$ python3 -q
>>> import numpy as np
>>> np.set_printoptions(precision=3, suppress=True, linewidth=120, legacy="1.25")
>>> M = np.loadtxt("layer12.csv", delimiter=",")
>>> M
array([[ 4.,  0.,  0.,  0.,  0.,  0.],
       [ 3.,  2.,  0.,  0.,  0.,  0.],
       [-2.,  4.,  1.,  0.,  0.,  0.],
       [-2.,  4.,  8., -9.,  0.,  0.],
       [ 3., -8., -3.,  7.,  5.,  0.],
       [ 5., -3.,  7., -2.,  9., -2.]])
>>> print(M @ M)
[[ 16.   0.   0.   0.   0.   0.]
 [ 18.   4.   0.   0.   0.   0.]
 [  2.  12.   1.   0.   0.   0.]
 [  6.   4. -64.  81.   0.   0.]
 [ -5. -40.  38. -28.  25.   0.]
 [ 18. -52. -50.  85.  27.   4.]]
>>> np.sort(np.linalg.eigvals(M))
array([-9., -2.,  1.,  2.,  4.,  5.])
>>> r0 = np.array([2, -3, 3, -3, 0, -3])
>>> out = M + np.outer(r0, np.eye(6)[1])
>>> np.linalg.matrix_rank(out - M)
1
>>> x0 = np.array([2, 0, 2, 1, -1, -2])
>>> y = M @ x0
>>> coef, lr = np.zeros(6), 1 / np.linalg.norm(M, 2) ** 2
>>> for i in range(6):
...     coef -= lr * M.T @ (M @ coef - y)
...     if i % 1 == 0: print(i, round(np.linalg.norm(M @ coef - y), 3))
... 
0 9.645
1 7.409
2 6.579
3 5.959
4 5.412
5 4.917
>>> round(float(np.linalg.cond(M)), 3)
88.232
>>> F = np.diag(np.array([-4, 0, 0, -3, 4]))
>>> F
array([[-4,  0,  0,  0,  0],
       [ 0,  0,  0,  0,  0],
       [ 0,  0,  0,  0,  0],
       [ 0,  0,  0, -3,  0],
       [ 0,  0,  0,  0,  4]])
>>> # column 2 repeats column 1
>>> round(np.trace(np.linalg.pinv(F) @ F), 3)
3.0
>>> np.linalg.lstsq(F[:-1].T, F[-1])[2]
2
>>> print(F @ np.linalg.pinv(F) @ F)
[[-4.  0.  0.  0.  0.]
 [ 0.  0.  0.  0.  0.]
 [ 0.  0.  0.  0.  0.]
 [ 0.  0.  0. -3.  0.]
 [ 0.  0.  0.  0.  4.]]
>>> np.abs(np.diag(np.linalg.qr(F)[1])) > 1e-9
array([ True, False, False,  True,  True])
>>> r = np.linalg.matrix_rank(F)
>>> r
3
>>> ns = np.linalg.svd(F)[2][r:].T
>>> np.allclose(F @ ns, 0)
True
>>> [int(np.linalg.matrix_rank(np.delete(F, i, axis=0))) for i in range(5)]
[2, 3, 3, 2, 2]
>>> F @ ns
array([[0., 0.],
       [0., 0.],
       [0., 0.],
       [0., 0.],
       [0., 0.]])
>>> ns @ ns.T
array([[0., 0., 0., 0., 0.],
       [0., 1., 0., 0., 0.],
       [0., 0., 1., 0., 0.],
       [0., 0., 0., 0., 0.],
       [0., 0., 0., 0., 0.]])
>>> print([int(np.linalg.matrix_rank(F[:, :j + 1])) for j in range(5)])
[1, 1, 1, 2, 3]
>>> print([int(np.linalg.matrix_rank(F[:i])) for i in range(1, len(F) + 1)])
[1, 1, 1, 2, 3]
>>> round(np.linalg.eigvalsh(F).min(), 3)
-4.0
>>> np.poly(F)
array([  1.,   3., -16., -48.,   0.,   0.])
>>> np.kron(np.eye(2, dtype=int), F)
array([[-4,  0,  0,  0,  0,  0,  0,  0,  0,  0],
       [ 0,  0,  0,  0,  0,  0,  0,  0,  0,  0],
       [ 0,  0,  0,  0,  0,  0,  0,  0,  0,  0],
       [ 0,  0,  0, -3,  0,  0,  0,  0,  0,  0],
       [ 0,  0,  0,  0,  4,  0,  0,  0,  0,  0],
       [ 0,  0,  0,  0,  0, -4,  0,  0,  0,  0],
       [ 0,  0,  0,  0,  0,  0,  0,  0,  0,  0],
       [ 0,  0,  0,  0,  0,  0,  0,  0,  0,  0],
       [ 0,  0,  0,  0,  0,  0,  0,  0, -3,  0],
       [ 0,  0,  0,  0,  0,  0,  0,  0,  0,  4]])
>>> print(np.einsum("ii->", F))
-3
>>> np.round(np.linalg.det(F[::-1]), 3)
0.0
>>> print(np.linalg.eigvals(F))
[-4.  0.  0. -3.  4.]
>>> round(float(np.linalg.eigvals(F).sum().real), 3)
-3.0
>>> print(np.einsum("ij,ji->", F, F))
41
>>> m1 = np.loadtxt("sample8.csv", delimiter=",")
>>> m1
array([[5.3, 3. , 0. , 5. , 4. , 0. , 5. ],
       [4. , 2.3, 3. , 5. , 2. , 5. , 0. ],
       [5. , 5. , 3.3, 2. , 1. , 2. , 3. ],
       [4. , 4. , 0. , 4.3, 0. , 5. , 0. ],
       [0. , 3. , 2. , 1. , 4.3, 0. , 5. ],
       [2. , 0. , 0. , 3. , 5. , 4.3, 0. ],
       [5. , 3. , 0. , 5. , 4. , 0. , 5.3]])
>>> out = np.linalg.inv(m1)
>>> print(np.round(np.linalg.inv(out), 3) + 0)
[[5.3 3.  0.  5.  4.  0.  5. ]
 [4.  2.3 3.  5.  2.  5.  0. ]
 [5.  5.  3.3 2.  1.  2.  3. ]
 [4.  4.  0.  4.3 0.  5.  0. ]
 [0.  3.  2.  1.  4.3 0.  5. ]
 [2.  0.  0.  3.  5.  4.3 0. ]
 [5.  3.  0.  5.  4.  0.  5.3]]
>>> print(np.round(np.linalg.slogdet(m1)[0], 3))
-1.0
>>> round(np.linalg.cond(m1), 3)
173.468
>>> rng = np.random.default_rng(941179)
>>> out = m1 + rng.integers(-2, 3, (7, 6)) @ rng.integers(-2, 3, (6, 7))
>>> print(out)
[[  8.3   7.    6.   14.   -1.    0.    3. ]
 [  5.    6.3   9.   17.   -4.    3.   -6. ]
 [  5.    8.   -4.7   6.   -6.   14.   -1. ]
 [  4.    8.  -12.   -0.7   0.   11.    2. ]
 [  3.    6.    6.   -1.    5.3  -5.   10. ]
 [  1.   -9.    7.   -2.   10.    1.3   2. ]
 [  5.    2.    7.    9.    6.   -4.    6.3]]
>>> np.round(np.linalg.svd(out - m1, compute_uv=False), 3) + 0
array([25.28 , 23.751, 10.148,  4.906,  2.535,  0.571,  0.   ])
>>> np.linalg.matrix_rank(out - m1, tol=1e-8)
6
